>>> import numpy as np
>>> from numpy import linalg as LA
>>> np.set_printoptions(precision=1, suppress=True, linewidth=140, sign=" ")
>>> m1 = np.loadtxt("arr.csv", delimiter=",")
>>> print(m1)
[[ 0.  0.  0.  0.  0.  0.]
 [ 0.  5.  0.  0.  0.  0.]
 [ 8.  7.  7.  0.  0.  0.]
 [ 0.  6.  3.  0.  0.  0.]
 [ 5.  9.  5.  8.  1.  0.]
 [ 9.  8.  1.  7.  6.  7.]]
>>> print(LA.cond(m1) > 100)
True
>>> print(round(float(LA.norm(m1, 2) / LA.norm(m1)), 1))
0.9
>>> E = np.loadtxt("out16.csv", delimiter=",")
>>> print(E)
[[ 8. -3.  0.  9. -6.]
 [-3.  0.  0. -3.  2.]
 [ 0.  0. -1.  0.  0.]
 [ 9. -3.  0.  8. -6.]
 [-6.  2.  0. -6.  3.]]
>>> u = np.array([1, 2, 0, 3, 2])
>>> B = E + np.outer(u, np.eye(5)[4])
>>> print(B)
[[ 8. -3.  0.  9. -5.]
 [-3.  0.  0. -3.  4.]
 [ 0.  0. -1.  0.  0.]
 [ 9. -3.  0.  8. -3.]
 [-6.  2.  0. -6.  5.]]
>>> print(LA.matrix_rank(LA.inv(B) - LA.inv(E), tol=1e-8))
1
>>> print(np.sort(LA.eigvals(B).real))
[-1.  -1.  -1.   1.6 21.4]
>>> print(round(LA.det(B), 1))
-34.0
>>> print(B @ B)
[[ 184.  -61.    0.  183. -104.]
 [ -75.   26.    0.  -75.   44.]
 [   0.    0.    1.    0.    0.]
 [ 171.  -57.    0.  172.  -96.]
 [-138.   46.    0. -138.   81.]]
>>> print((B != 0).astype(int))
[[ 1  1  0  1  1]
 [ 1  0  0  1  1]
 [ 0  0  1  0  0]
 [ 1  1  0  1  1]
 [ 1  1  0  1  1]]
>>> J = np.array([[-1, -2, 2, 1, -1, -2],
...     [-2, -1, -2, 2, 1, -1],
...     [2, -2, -1, -2, 2, 1],
...     [1, 2, -2, -1, -2, 2],
...     [-1, 1, 2, -2, -1, -2],
...     [-2, -1, 1, 2, -2, -1]])
>>> print(np.all(LA.eigvalsh(J) > 0))
False
>>> print([round(float(LA.det(J[:i, :i])), 2) + 0 for i in range(1, 7)])
[-1.0, -3.0, 27.0, 0.0, -243.0, -243.0]
>>> u = np.array([1, 3, 0, 2, 2, 3])
>>> B = J + np.outer(u, np.eye(6)[5])
>>> print(LA.matrix_rank(LA.inv(B) - LA.inv(J), tol=1e-8))
1
>>> print(B)
[[-1. -2.  2.  1. -1. -1.]
 [-2. -1. -2.  2.  1.  2.]
 [ 2. -2. -1. -2.  2.  1.]
 [ 1.  2. -2. -1. -2.  4.]
 [-1.  1.  2. -2. -1.  0.]
 [-2. -1.  1.  2. -2.  2.]]
>>> print(np.round(LA.det(B) / LA.det(J), 1), np.round(1 + LA.solve(J, u)[5], 1))
1.3 1.3
>>> B = LA.inv(J)
>>> print((np.abs(B) > 1e-9).astype(int))
[[ 1  0  1  1  1  1]
 [ 0  0  1  0  0  1]
 [ 1  1  0  1  0  1]
 [ 1  0  1  0  1  1]
 [ 1  0  0  1  0  0]
 [ 1  1  1  1  0  1]]
>>> print(round(LA.slogdet(J)[0], 1))
-1.0
>>> print(np.round(LA.det(J) * B, 1) + 0)
[[-243.    0.   81.  -81.   81.  243.]
 [   0.    0.   81.    0.    0.   81.]
 [  81.   81.    0.   81.    0.  -81.]
 [ -81.    0.   81.    0.   81.   81.]
 [  81.    0.    0.   81.    0.    0.]
 [ 243.   81.  -81.   81.    0. -243.]]
>>> print(np.allclose(B, J.T))
False
